>>> import numpy as np
>>> np.set_printoptions(precision=3, suppress=True, linewidth=200)
>>> def tidy(a):
...     return np.round(a, 3) + 0
... 
>>> J = np.loadtxt("block3.csv", delimiter=",")
>>> print(tidy(J))
[[ 0.     2.297  2.909 -1.503]
 [-2.569 -1.221 -0.469 -2.773]
 [ 2.783  0.27  -1.478 -2.448]
 [-1.285  3.027 -2.265  0.241]]
>>> vec = np.array([-4, 4, -2, -1])
>>> rhs = J @ vec
>>> coef, lr = np.zeros(4), 1 / np.linalg.norm(J, 2) ** 2
>>> for i in range(40):
...     coef -= lr * J.T @ (J @ coef - rhs)
...     if i % 10 == 0: print(i, round(np.linalg.norm(J @ coef - rhs), 3))
... 
0 0.0
10 0.0
20 0.0
30 0.0
>>> print(coef)
[-4.  4. -2. -1.]
>>> print(tidy(np.linalg.cond(J)))
1.0
>>> rng = np.random.default_rng(9826)
>>> idx = rng.permutation(4)
>>> M2 = J[:, idx] * rng.choice([-1, 1], 4)
>>> print(tidy(M2))
[[ 2.297  1.503  0.    -2.909]
 [-1.221  2.773  2.569  0.469]
 [ 0.27   2.448 -2.783  1.478]
 [ 3.027 -0.241  1.285  2.265]]
>>> Uu, _, Vh = np.linalg.svd(J.T @ M2)
>>> print(tidy(Uu @ Vh))
[[ 0.  0. -1.  0.]
 [ 1.  0.  0.  0.]
 [ 0.  0.  0. -1.]
 [ 0. -1.  0.  0.]]
>>> print(tidy(np.linalg.lstsq(J, M2)[0]))
[[ 0.  0. -1.  0.]
 [ 1.  0.  0.  0.]
 [ 0.  0.  0. -1.]
 [ 0. -1.  0.  0.]]
>>> print(tidy(np.poly(J)))
[   1.       2.458    0.     -39.335 -256.   ]
>>> print(tidy(np.linalg.eigvals(J).sum().real))
-2.458
>>> print(tidy(np.linalg.det(2 * J)), tidy(np.linalg.det(J)))
-4096.0 -256.0
>>> print(tidy(np.kron(np.eye(2, dtype=int), J)))
[[ 0.     2.297  2.909 -1.503  0.     0.     0.     0.   ]
 [-2.569 -1.221 -0.469 -2.773  0.     0.     0.     0.   ]
 [ 2.783  0.27  -1.478 -2.448  0.     0.     0.     0.   ]
 [-1.285  3.027 -2.265  0.241  0.     0.     0.     0.   ]
 [ 0.     0.     0.     0.     0.     2.297  2.909 -1.503]
 [ 0.     0.     0.     0.    -2.569 -1.221 -0.469 -2.773]
 [ 0.     0.     0.     0.     2.783  0.27  -1.478 -2.448]
 [ 0.     0.     0.     0.    -1.285  3.027 -2.265  0.241]]
>>> Q, R = np.linalg.qr(J)
>>> print(tidy(R))
[[-4.  0.  0.  0.]
 [ 0. -4.  0.  0.]
 [ 0.  0.  4.  0.]
 [ 0.  0.  0.  4.]]
>>> print(tidy(abs(R[0, 0])), tidy(np.linalg.norm(J[:, 0])))
4.0 4.0
>>> print(tidy(Q @ R))
[[ 0.     2.297  2.909 -1.503]
 [-2.569 -1.221 -0.469 -2.773]
 [ 2.783  0.27  -1.478 -2.448]
 [-1.285  3.027 -2.265  0.241]]
>>> print(np.allclose(R.T @ R, J.T @ J))
True
>>> E = np.loadtxt("a.csv", delimiter=",")
>>> print(tidy(E))
[[-0.052  0.907 -0.15  -0.391]
 [-0.367 -0.103  0.784 -0.489]
 [ 0.682 -0.27  -0.131 -0.667]
 [-0.63  -0.308 -0.587 -0.404]]
>>> idx = rng.permutation(4)
>>> print(idx)
[3 0 1 2]
>>> M2 = E[idx][:, idx]
>>> print(tidy(M2))
[[-0.404 -0.63  -0.308 -0.587]
 [-0.391 -0.052  0.907 -0.15 ]
 [-0.489 -0.367 -0.103  0.784]
 [-0.667  0.682 -0.27  -0.131]]
>>> print(tidy(np.trace(M2)))
-0.691
>>> print(np.allclose(M2, E))
False
>>> data = np.loadtxt("layer1.csv", delimiter=",")
>>> print(data)
[[1. 5. 1. 5.]
 [2. 1. 2. 1.]
 [5. 5. 5. 5.]
 [0. 2. 4. 2.]]
>>> # column 3 repeats column 1
>>> rank = np.linalg.matrix_rank(data)
>>> print(rank)
3
>>> null = np.linalg.svd(data)[2][rank:].T
>>> print([int(np.linalg.matrix_rank(np.delete(data, i, axis=0))) for i in range(4)])
[3, 3, 3, 2]
>>> print(tidy(null @ null.T))
[[ 0.   0.   0.   0. ]
 [ 0.   0.5  0.  -0.5]
 [ 0.   0.   0.   0. ]
 [ 0.  -0.5  0.   0.5]]
>>> print(null.shape)
(4, 1)
>>> m1 = np.loadtxt("out9.csv", delimiter=",")
>>> print(tidy(m1))
[[-0.262 -2.476  1.584]
 [ 0.671  1.233  2.304]
 [-2.337  0.79   0.355]]
>>> M2 = np.linalg.inv(m1)
>>> print(tidy(np.linalg.det(m1) * M2))
[[-1.383  2.129 -7.656]
 [-5.622  3.608  1.667]
 [ 3.411  5.992  1.337]]
>>> print(tidy(np.linalg.cond(m1)))
1.235
>>> print(tidy(np.linalg.inv(M2)))
[[-0.262 -2.476  1.584]
 [ 0.671  1.233  2.304]
 [-2.337  0.79   0.355]]
>>> print(tidy(M2))
[[-0.07   0.108 -0.389]
 [-0.286  0.183  0.085]
 [ 0.173  0.304  0.068]]
>>> print(tidy(np.linalg.det(m1) * np.linalg.det(M2)))
1.0
>>> mat = np.loadtxt("test1.csv", delimiter=",")
>>> print(tidy(mat))
[[0.333 0.333 0.333]
 [0.2   0.6   0.2  ]
 [0.333 0.333 0.333]]
>>> G = mat.T @ mat
>>> print(tidy(np.diag(G)))
[0.262 0.582 0.262]
>>> print(tidy(G))
[[0.262 0.342 0.262]
 [0.342 0.582 0.342]
 [0.262 0.342 0.262]]
>>> print((mat @ mat.T).shape)
(3, 3)
>>> print(tidy(np.linalg.eigvalsh(G)[::-1]))
[1.038 0.068 0.   ]
>>> print(np.linalg.matrix_rank(G))
2
>>> print(tidy((mat + mat.T) / 2))
[[0.333 0.267 0.333]
 [0.267 0.6   0.267]
 [0.333 0.267 0.333]]
>>> print(tidy(np.linalg.matrix_power(mat, 4)))
[[0.274 0.452 0.274]
 [0.271 0.457 0.271]
 [0.274 0.452 0.274]]
>>> print(tidy(np.linalg.det(mat)))
0.0
>>> print(tidy(np.abs(np.linalg.eigvals(mat)).max()))
1.0
>>> print(tidy(mat @ mat))
[[0.289 0.422 0.289]
 [0.253 0.493 0.253]
 [0.289 0.422 0.289]]
>>> assert mat == mat.T
Traceback (most recent call last):
  File "<python-input-65>", line 1, in <module>
    assert mat == mat.T
           ^^^^^^^^^^^^
ValueError: The truth value of an array with more than one element is ambiguous. Use a.any() or a.all()
>>> print(tidy(np.sort(np.abs(np.linalg.eigvals(mat)))))
[0.    0.267 1.   ]
>>> M2 = np.array([[-0.5, -0.3, -1.5],
...     [-1.5, -0.1, -1.1],
...     [-0.9, 0.2, 1.5],
...     [0.8, 0.1, 0.5]])
>>> basis = np.array([[-1.2, -0.4, 0.1, 1.6],
...     [-0.8, -0.4, 0.8, 0.4],
...     [-0.5, -0.6, 0.0, -1.2]])
>>> A = M2 @ basis
>>> print(tidy(A))
[[ 1.59  1.22 -0.29  0.88]
 [ 2.43  1.3  -0.23 -1.12]
 [ 0.17 -0.62  0.07 -3.16]
 [-1.29 -0.66  0.16  0.72]]
>>> print(tidy(np.linalg.norm(A, 2) / np.linalg.norm(A)))
0.753
>>> print(np.linalg.cond(A) > 100)
True
>>> feats = np.loadtxt("x.csv", delimiter=",")
>>> print(tidy(feats))
[[ 0.     0.     0.341 -0.94 ]
 [ 0.723 -0.566  0.372  0.135]
 [-0.562 -0.815 -0.131 -0.048]
 [-0.402  0.122  0.853  0.31 ]]
>>> print(tidy(np.linalg.norm(feats[1] - feats[0])))
1.414
>>> print(tidy(np.linalg.norm(feats, 1)), tidy(np.linalg.norm(feats, np.inf)))
1.698 1.796
>>> print(tidy(np.linalg.norm(feats, "nuc")))
4.0
>>> print(tidy(np.linalg.norm(feats, axis=1)))
[1. 1. 1. 1.]
>>> print(tidy(feats[1] @ feats[0]))
0.0
>>> F = np.cumsum(np.array([[2, 1, -1],
...     [1, 0, 2],
...     [-2, -3, -2],
...     [2, -3, 2],
...     [2, -3, -3],
...     [2, 0, -1],
...     [-2, -3, 0],
...     [-3, -2, 2],
...     [-3, 2, -2],
...     [3, -2, -2],
...     [2, 1, 2]]), axis=0)
>>> print(F)
[[  2   1  -1]
 [  3   1   1]
 [  1  -2  -1]
 [  3  -5   1]
 [  5  -8  -2]
 [  7  -8  -3]
 [  5 -11  -3]
 [  2 -13  -1]
 [ -1 -11  -3]
 [  2 -13  -5]
 [  4 -12  -3]]
>>> idx = F[:, 2] > np.median(F[:, 2])
>>> r0 = F[idx].mean(axis=0) - F[~idx].mean(axis=0)
>>> print(np.argsort(-np.abs(r0).round(6), kind="stable"))
[1 2 0]
>>> print(((F - F.mean(axis=0)) @ r0 > 0).astype(int))
[1 1 1 1 0 0 0 0 0 0 0]
>>> print(idx.astype(int))
[1 1 1 1 0 0 0 1 0 0 0]
